$ python3 -q
>>> import numpy as np
>>> import numpy.linalg as la
>>> np.set_printoptions(suppress=True, linewidth=120)
>>> def rnd(a):
...     return np.round(a, 3) + 0
... 
>>> other = np.array([[9]])
>>> W2 = np.array([[2, 1, 2, 0, -2],
...     [2, 0, -2, 1, -1],
...     [1, 2, 0, 2, 2],
...     [-2, 1, -2, 1, 1],
...     [1, -1, 2, 1, -2]])
>>> m1 = np.block([[other, np.array([[9, -4, -4, -5, -7]])], [np.zeros((5, 1)), W2]])
>>> m1
array([[ 9.,  9., -4., -4., -5., -7.],
       [ 0.,  2.,  1.,  2.,  0., -2.],
       [ 0.,  2.,  0., -2.,  1., -1.],
       [ 0.,  1.,  2.,  0.,  2.,  2.],
       [ 0., -2.,  1., -2.,  1.,  1.],
       [ 0.,  1., -1.,  2.,  1., -2.]])
>>> # row 0 dominates
>>> rng = np.random.default_rng(563)
>>> lab = rng.permutation(6)
>>> lab
array([3, 4, 1, 5, 2, 0])
>>> other = m1[lab][:, lab]
>>> np.allclose(other, m1)
False
>>> x = np.array([-5, 2, -5, -8, 4, -9])
>>> rhs = m1 @ x
>>> rhs
array([ 68.,   1.,  33., -18.,   2.,  13.])
>>> rnd(la.solve(m1, rhs))
array([-5.,  2., -5., -8.,  4., -9.])
>>> rnd(la.solve(m1, rhs + m1[:, 2]))
array([-5.,  2., -4., -8.,  4., -9.])
>>> x = np.array([2, 0, 0, 1, 3, 1])
>>> (m1 * x).sum(axis=1)
array([-8.,  0.,  0.,  8.,  2.,  3.])
>>> m1 @ np.eye(6)[1]
array([ 9.,  2.,  2.,  1., -2.,  1.])
>>> m1 * x
array([[ 18.,   0.,  -0.,  -4., -15.,  -7.],
       [  0.,   0.,   0.,   2.,   0.,  -2.],
       [  0.,   0.,   0.,  -2.,   3.,  -1.],
       [  0.,   0.,   0.,   0.,   6.,   2.],
       [  0.,  -0.,   0.,  -2.,   3.,   1.],
       [  0.,   0.,  -0.,   2.,   3.,  -2.]])
>>> (m1 @ x).argmax()
np.int64(3)
>>> m1 @ np.ones(6)
array([-2.,  3.,  0.,  7., -1.,  1.])
>>> m1 @ x
array([-8.,  0.,  0.,  8.,  2.,  3.])
>>> np.einsum("ij,j->i", m1, x)
array([-8.,  0.,  0.,  8.,  2.,  3.])
>>> m1 @ m1
array([[ 81.,  90., -33., -14., -69., -76.],
       [  0.,   6.,   8.,  -2.,   3.,   3.],
       [  0.,  -1.,   0.,   0.,  -4.,  -5.],
       [  0.,   4.,   1.,  -2.,   6.,  -6.],
       [  0.,  -5.,  -6.,  -6.,  -1.,  -2.],
       [  0.,  -2.,   8.,  -2.,   2.,   8.]])
>>> rnd(np.sort(np.abs(la.eigvals(m1))))
array([2.616, 2.647, 2.647, 2.822, 2.822, 9.   ])
>>> T = np.stack([m1, -3 * m1, m1[::-1]])
>>> rnd(la.det(T))
array([  1314., 957906.,  -1314.])
>>> np.einsum("bij,cij->bc", T, T)
array([[ 326., -978.,   14.],
       [-978., 2934.,  -42.],
       [  14.,  -42.,  326.]])
>>> T.sum(axis=0)
array([[-18., -17.,   7.,  10.,  11.,  12.],
       [  0.,  -6.,  -1.,  -6.,   1.,   5.],
       [  0.,  -3.,   2.,   4.,   0.,   4.],
       [  0.,   0.,  -4.,  -2.,  -3.,  -5.],
       [  0.,   6.,  -1.,   6.,  -2.,  -4.],
       [  9.,   7.,  -2.,  -8.,  -7.,  -3.]])
>>> T.shape
(3, 6, 6)
>>> rnd(la.norm(T, axis=(1, 2)))
array([18.055, 54.166, 18.055])
>>> A = np.load("m.npy")
>>> A
array([[ 0.,  2.,  2.,  1.,  2.,  4.,  1.],
       [ 0.,  1.,  1.,  1.,  2., -1.,  4.],
       [ 0.,  0.,  0.,  0.,  1., -4., -3.],
       [ 0.,  1.,  0.,  0.,  1.,  1., -1.],
       [ 0.,  2.,  0.,  2.,  1.,  4.,  3.],
       [ 0.,  0.,  0.,  0.,  0.,  2., -2.],
       [ 0.,  0.,  0.,  0.,  0., -5., -1.]])
>>> # null space of dimension 1
>>> lab = rng.permutation(7)
>>> lab
array([1, 3, 4, 5, 0, 6, 2])
>>> other = A[lab][:, lab]
>>> np.allclose(other, A)
False
>>> np.diag(other)
array([ 1.,  0.,  1.,  2.,  0., -1.,  0.])
